>>> import numpy as np
>>> from numpy import linalg as LA
>>> np.set_printoptions(precision=1, suppress=True, linewidth=160, legacy="1.25")
>>> A = np.load("block2.npy")
>>> A
array([[0, 1, 0],
       [1, 0, 1],
       [0, 1, 0]])
>>> print(LA.matrix_rank(A, rtol=0.1))
2
>>> left, sv, Vt = LA.svd(A)
>>> np.argmax(sv[:-1] / (sv[1:] + 1e-6)) + 1
2
>>> sv
array([1.4, 1.4, 0. ])
>>> out = left[:, :2] @ np.diag(sv[:2]) @ Vt[:2]
>>> print(round(float(LA.norm(A - out, 2)), 1), sv[2])
0.0 0.0
>>> LA.matrix_rank(out)
2
>>> np.abs(A - out).max()
0.0
>>> m1 = np.array([[1.2, 1.9, -1.0],
...     [-0.4, 1.3, -0.1],
...     [-1.2, -0.1, -0.2],
...     [-0.8, -0.4, 0.9],
...     [-0.5, -0.4, 0.5]])
>>> blk = np.stack([m1, -3 * m1, m1[::-1]])
>>> LA.matrix_rank(blk.reshape(3, -1))
2
>>> print(blk.shape)
(3, 5, 3)
>>> P = m1 @ LA.solve(m1.T @ m1, m1.T)
>>> np.diag(P)
array([0.7, 0.7, 0.9, 0.6, 0.1])
>>> print(P.round(1) + 0)
[[ 0.7  0.3 -0.2 -0.2 -0.2]
 [ 0.3  0.7  0.2  0.3  0.1]
 [-0.2  0.2  0.9 -0.2  0. ]
 [-0.2  0.3 -0.2  0.6  0.3]
 [-0.2  0.1  0.   0.3  0.1]]
>>> round(np.trace(P), 1)
3.0
>>> LA.matrix_rank(np.eye(5) - P)
2
>>> F = np.loadtxt("out8.csv", delimiter=",")
>>> F
array([[0., 0., 0., 1., 0.],
       [0., 0., 1., 0., 0.],
       [1., 0., 0., 0., 0.],
       [0., 1., 0., 0., 0.],
       [0., 0., 0., 0., 1.]])
>>> out = LA.inv(F)
>>> print(LA.det(F) * out)
[[-0. -0. -1. -0. -0.]
 [-0. -0. -0. -1. -0.]
 [-0. -1. -0. -0. -0.]
 [-1. -0. -0. -0. -0.]
 [-0. -0. -0. -0. -1.]]
>>> np.round(LA.slogdet(F)[0], 1)
-1.0
>>> (np.abs(out) > 1e-9).astype(int)
array([[0, 0, 1, 0, 0],
       [0, 0, 0, 1, 0],
       [0, 1, 0, 0, 0],
       [1, 0, 0, 0, 0],
       [0, 0, 0, 0, 1]])
>>> print(np.allclose(out, F.T))
True
>>> print(LA.inv(out))
[[0. 0. 0. 1. 0.]
 [0. 0. 1. 0. 0.]
 [1. 0. 0. 0. 0.]
 [0. 1. 0. 0. 0.]
 [0. 0. 0. 0. 1.]]
>>> M = np.load("dump.npy")
>>> print(M)
[[-2 -2  0 -1]
 [ 2  2  3 -1]
 [ 0 -2  1  0]]
>>> out = M / LA.norm(M, axis=1, keepdims=True)
>>> gram = out @ out.T
>>> print((gram - 2 * np.eye(3)).round(6).argmax(axis=1))
[2 2 0]
>>> gram[0]
array([ 1. , -0.5,  0.6])
>>> LA.norm(out, axis=1)
array([1., 1., 1.])
>>> print((np.abs(gram) > 0.9).astype(int))
[[1 0 0]
 [0 1 0]
 [0 0 1]]
>>> round(np.degrees(np.arccos(np.clip(gram[0, 2], -1, 1))), 1)
53.4
>>> out = M / np.sqrt((M ** 2).mean(axis=1, keepdims=True))
>>> out[2]
array([ 0. , -1.8,  0.9,  0. ])
>>> out = np.array([[1, 0], [0, 2], [0, 0], [0, 1]])
>>> np.einsum("ik,kj->ij", M, out)
array([[-2, -5],
       [ 2,  3],
       [ 0, -4]])
>>> LA.matrix_rank(M @ out)
2
>>> rng = np.random.default_rng(164187)
>>> out = M + rng.integers(-2, 3, (3, 2)) @ rng.integers(-2, 3, (2, 4))
>>> print(out)
[[ 2  6  6 -3]
 [-2  0  0 -2]
 [ 4 -2  3  2]]
>>> LA.matrix_rank(out - M, tol=1e-8)
2
>>> blk = np.stack([out, -1 * out, out[::-1]])
>>> blk.shape
(3, 3, 4)
>>> LA.matrix_rank(blk.reshape(3, -1))
2
>>> print((blk @ out.T).shape)
(3, 3, 3)
>>> LA.matrix_rank(blk)
array([3, 3, 3])
>>> LA.norm(blk, axis=(1, 2))
array([11.2, 11.2, 11.2])
>>> print(np.einsum("bij,cij->bc", blk, blk))
[[ 126 -126   24]
 [-126  126  -24]
 [  24  -24  126]]
>>> feats = np.load("arr.npy")
>>> feats
array([[ 41.,  -6.,  24., -24.,  18.,  24.],
       [ -6.,   6.,  -4.,   4.,  -3.,  -4.],
       [ 24.,  -4.,  21., -16.,  12.,  16.],
       [-24.,   4., -16.,  21., -12., -16.],
       [ 18.,  -3.,  12., -12.,  14.,  12.],
       [ 24.,  -4.,  16., -16.,  12.,  21.]])
>>> low = LA.cholesky(feats)
>>> LA.eigvalsh(feats).min() > 0
True
>>> print(np.diag(low) ** 2)
[41.   5.1  6.9  6.4  5.6  6. ]
>>> print(low @ low.T)
[[ 41.  -6.  24. -24.  18.  24.]
 [ -6.   6.  -4.   4.  -3.  -4.]
 [ 24.  -4.  21. -16.  12.  16.]
 [-24.   4. -16.  21. -12. -16.]
 [ 18.  -3.  12. -12.  14.  12.]
 [ 24.  -4.  16. -16.  12.  21.]]
>>> feats / np.sqrt(np.outer(np.diag(feats), np.diag(feats)))
array([[ 1. , -0.4,  0.8, -0.8,  0.8,  0.8],
       [-0.4,  1. , -0.4,  0.4, -0.3, -0.4],
       [ 0.8, -0.4,  1. , -0.8,  0.7,  0.8],
       [-0.8,  0.4, -0.8,  1. , -0.7, -0.8],
       [ 0.8, -0.3,  0.7, -0.7,  1. ,  0.7],
       [ 0.8, -0.4,  0.8, -0.8,  0.7,  1. ]])
>>> ev, evecs = LA.eigvalsh(feats)
Traceback (most recent call last):
  File "<python-input-62>", line 1, in <module>
    ev, evecs = LA.eigvalsh(feats)
    ^^^^^^^^^
ValueError: too many values to unpack (expected 2)
>>> ev, evecs = LA.eigh(feats)
>>> round(float(ev.sum()), 1), np.trace(feats)
(124.0, 124.0)
>>> LA.eigvalsh(feats @ feats)
array([  25.,   25.,   25.,   25.,   25., 9801.])
>>> ev
array([ 5.,  5.,  5.,  5.,  5., 99.])
>>> np.round(evecs.T @ feats @ evecs, 1) + 0
array([[ 5.,  0.,  0.,  0.,  0.,  0.],
       [ 0.,  5.,  0.,  0.,  0.,  0.],
       [ 0.,  0.,  5.,  0.,  0.,  0.],
       [ 0.,  0.,  0.,  5.,  0.,  0.],
       [ 0.,  0.,  0.,  0.,  5.,  0.],
       [ 0.,  0.,  0.,  0.,  0., 99.]])
>>> np.unique(ev.round(6) + 0, return_counts=True)[1]
array([5, 1])
>>> data = np.load("run0.npy")
>>> print(data)
[[ 2  0  1]
 [ 0 -2 -1]
 [ 2 -1 -2]
 [ 2 -2  0]
 [ 2 -4 -1]]
>>> out = np.c_[data[:, :1] @ np.array([[2]]), np.array([-8, -6, 3, -3, 0])]
>>> out
array([[ 4, -8],
       [ 0, -6],
       [ 4,  3],
       [ 4, -3],
       [ 4,  0]])
>>> np.round(LA.norm(out - data @ LA.lstsq(data, out)[0], axis=0), 1) + 0
array([0. , 8.2])
>>> LA.matrix_rank(np.c_[data, out])
4
>>> np.round(LA.lstsq(data, out[:, 0])[0], 1) + 0
array([2., 0., 0.])
>>> LA.norm(LA.qr(data)[0].T @ out, axis=0) ** 2 / ((out ** 2).sum(axis=0) + 1e-12)
array([1. , 0.4])
>>> print(LA.matrix_rank(out))
2
>>> x = np.array([1, 2, -1])
>>> rhs = data @ x
>>> LA.solve(data.T @ data, data.T @ rhs)
array([ 1.,  2., -1.])
>>> rhs
array([ 1, -3,  2, -2, -5])
>>> np.round(LA.pinv(data) @ data, 1) + 0
array([[1., 0., 0.],
       [0., 1., 0.],
       [0., 0., 1.]])
>>> rhs = rhs + 0.1 * rng.normal(size=5)
>>> rhs
array([ 0.9, -3. ,  1.8, -1.8, -5. ])
>>> coef, *_ = LA.lstsq(data, rhs)
>>> round(LA.norm(rhs - data @ coef), 1)
0.2
>>> coef
array([ 0.9,  1.9, -0.9])
>>> [round(float(LA.norm(LA.solve(data.T @ data + lam * np.eye(3), data.T @ rhs))), 2) for lam in (0, 1, 10, 100)]
[2.36, 1.93, 0.88, 0.22]
>>> P = data @ LA.solve(data.T @ data, data.T)
>>> P.round(1) + 0
array([[ 0.7, -0.3,  0. ,  0.3,  0. ],
       [-0.3,  0.3,  0. ,  0. ,  0.3],
       [ 0. ,  0. ,  1. ,  0. ,  0. ],
       [ 0.3,  0. ,  0. ,  0.3,  0.3],
       [ 0. ,  0.3,  0. ,  0.3,  0.7]])
>>> np.round(LA.eigvalsh(P), 1) + 0
array([0., 0., 1., 1., 1.])
>>> np.round((np.eye(5) - P) @ data, 1) + 0
array([[0., 0., 0.],
       [0., 0., 0.],
       [0., 0., 0.],
       [0., 0., 0.],
       [0., 0., 0.]])
>>> out = A + rng.integers(-2, 3, (3, 2)) @ rng.integers(-2, 3, (2, 3))
>>> out
array([[-1,  1,  0],
       [ 3,  2, -1],
       [ 5,  3, -2]])
>>> print(np.round(LA.svd(out - A, compute_uv=False), 1) + 0)
[6.6 1.4 0. ]
>>> LA.matrix_rank(out - A, tol=1e-8)
2
>>> out - A
array([[-1,  0,  0],
       [ 2,  2, -2],
       [ 5,  2, -2]])
>>> np.abs(out - A).sum(axis=1)
array([1, 6, 9])
>>> np.zeros(5, 3)
Traceback (most recent call last):
  File "<python-input-99>", line 1, in <module>
    np.zeros(5, 3)
    ~~~~~~~~^^^^^^
TypeError: Cannot interpret '3' as a data type
>>> np.abs(data).max()
4
>>> LA.matrix_rank(data)
3
>>> data[5]
Traceback (most recent call last):
  File "<python-input-102>", line 1, in <module>
    data[5]
    ~~~~^^^
IndexError: index 5 is out of bounds for axis 0 with size 5
>>> data[:, 3]
Traceback (most recent call last):
  File "<python-input-103>", line 1, in <module>
    data[:, 3]
    ~~~~^^^^^^
IndexError: index 3 is out of bounds for axis 1 with size 3
>>> np.diff(data, axis=0)
array([[-2, -2, -2],
       [ 2,  1, -1],
       [ 0, -1,  2],
       [ 0, -2, -1]])
>>> data - data[0]
array([[ 0,  0,  0],
       [-2, -2, -2],
       [ 0, -1, -3],
       [ 0, -2, -1],
       [ 0, -4, -2]])
>>> data.sum(axis=0)
array([ 8, -9, -3])
>>> data.sum(axis=1)
array([ 3, -3, -1,  0, -3])
